% python3 -q
>>> import numpy as np
>>> import numpy.linalg as la
>>> np.set_printoptions(precision=2, suppress=True, linewidth=100)
>>> mat = np.array([[0.9, 0.7, -2.9, 1.4],
...     [-0.1, -0.2, 0.1, -0.3],
...     [-0.2, 0.3, -1.3, 1.7],
...     [-1.0, 0.8, 1.3, -0.2],
...     [0.5, 0.6, 2.0, 0.2],
...     [-0.4, -1.3, 0.3, 1.1],
...     [-0.3, -1.5, 2.3, 1.4],
...     [0.5, -0.5, 0.6, 1.5],
...     [0.6, -1.4, -1.3, -1.0],
...     [-0.3, 0.2, 1.6, -0.8],
...     [-1.2, 0.2, 1.7, -0.1],
...     [0.7, 1.1, -0.3, 1.3],
...     [-1.0, 0.6, 1.4, 1.0],
...     [0.7, 0.7, 0.0, -1.0]])
>>> rng = np.random.default_rng(312)
>>> mat[:, 0] = 4 * mat[:, 2] + 0.3 * rng.normal(size=14)
>>> mat
array([[-11.39,   0.7 ,  -2.9 ,   1.4 ],
       [  0.18,  -0.2 ,   0.1 ,  -0.3 ],
       [ -4.87,   0.3 ,  -1.3 ,   1.7 ],
       [  5.23,   0.8 ,   1.3 ,  -0.2 ],
       [  7.85,   0.6 ,   2.  ,   0.2 ],
       [  1.2 ,  -1.3 ,   0.3 ,   1.1 ],
       [  9.16,  -1.5 ,   2.3 ,   1.4 ],
       [  2.79,  -0.5 ,   0.6 ,   1.5 ],
       [ -4.63,  -1.4 ,  -1.3 ,  -1.  ],
       [  5.84,   0.2 ,   1.6 ,  -0.8 ],
       [  6.63,   0.2 ,   1.7 ,  -0.1 ],
       [ -0.91,   1.1 ,  -0.3 ,   1.3 ],
       [  6.53,   0.6 ,   1.4 ,   1.  ],
       [  0.18,   0.7 ,   0.  ,  -1.  ]])
>>> labels = mat[:, 0] > np.median(mat[:, 0])
>>> r0 = mat[labels].mean(axis=0) - mat[~labels].mean(axis=0)
>>> np.argsort(-np.abs(r0).round(6), kind="stable")
array([0, 2, 1, 3])
>>> ((mat - mat.mean(axis=0)) @ r0 > 0).astype(int)
array([0, 0, 0, 1, 1, 0, 1, 1, 0, 1, 1, 0, 1, 0])
>>> (((mat - mat.mean(axis=0)) @ r0 > 0) == labels).mean()
np.float64(1.0)
>>> Ac = mat - mat.mean(axis=0)
>>> U, sig, vt = la.svd(Ac, full_matrices=False)
>>> la.matrix_rank(Ac)
np.int64(4)
>>> np.round(sig ** 2 / (sig ** 2).sum(), 2) + 0
array([0.95, 0.03, 0.02, 0.  ])
>>> np.round((sig ** 2).sum() ** 2 / (sig ** 4).sum(), 2)
np.float64(1.1)
>>> np.searchsorted(np.cumsum(sig ** 2) / (sig ** 2).sum(), 0.9) + 1
np.int64(1)
>>> np.round(Ac.mean(axis=0), 2) + 0
array([0., 0., 0., 0.])
>>> feats = np.load("layer4.npy")
>>> feats
array([[0.28, 0.28, 0.28, 0.17],
       [0.08, 0.23, 0.38, 0.31],
       [0.33, 0.33, 0.25, 0.08],
       [0.27, 0.27, 0.07, 0.4 ]])
>>> w, evecs = la.eig(feats)
>>> np.round(feats @ evecs[:, 0] - w[0] * evecs[:, 0], 2) + 0
array([0., 0., 0., 0.])
>>> np.sort(la.eigvals(feats.T))
array([-0.16,  0.04,  0.27,  1.  ])
>>> np.round(np.sort(la.eigvals(feats @ feats)), 2) + 0
array([0.  , 0.02, 0.07, 1.  ])
>>> round(np.prod(w), 2)
np.float64(-0.0)
>>> labels = rng.permutation(4)
>>> labels
array([2, 3, 0, 1])
>>> out = feats[labels][:, labels]
>>> np.round(np.trace(out), 2)
np.float64(1.16)
>>> out = np.array([[-1, 2], [-2, 0], [-1, -1], [2, -2]])
>>> np.einsum("ik,kj->ji", feats, out)
array([[-0.78, -0.31, -1.08, -0.07],
       [-0.06, -0.85,  0.25, -0.33]])
>>> np.einsum("ik,kj->ij", feats, out)
array([[-0.78, -0.06],
       [-0.31, -0.85],
       [-1.08,  0.25],
       [-0.07, -0.33]])
>>> np.einsum("ij,ij->i", feats, feats)
array([0.26, 0.3 , 0.29, 0.31])
>>> la.matrix_rank(feats @ out)
np.int64(2)
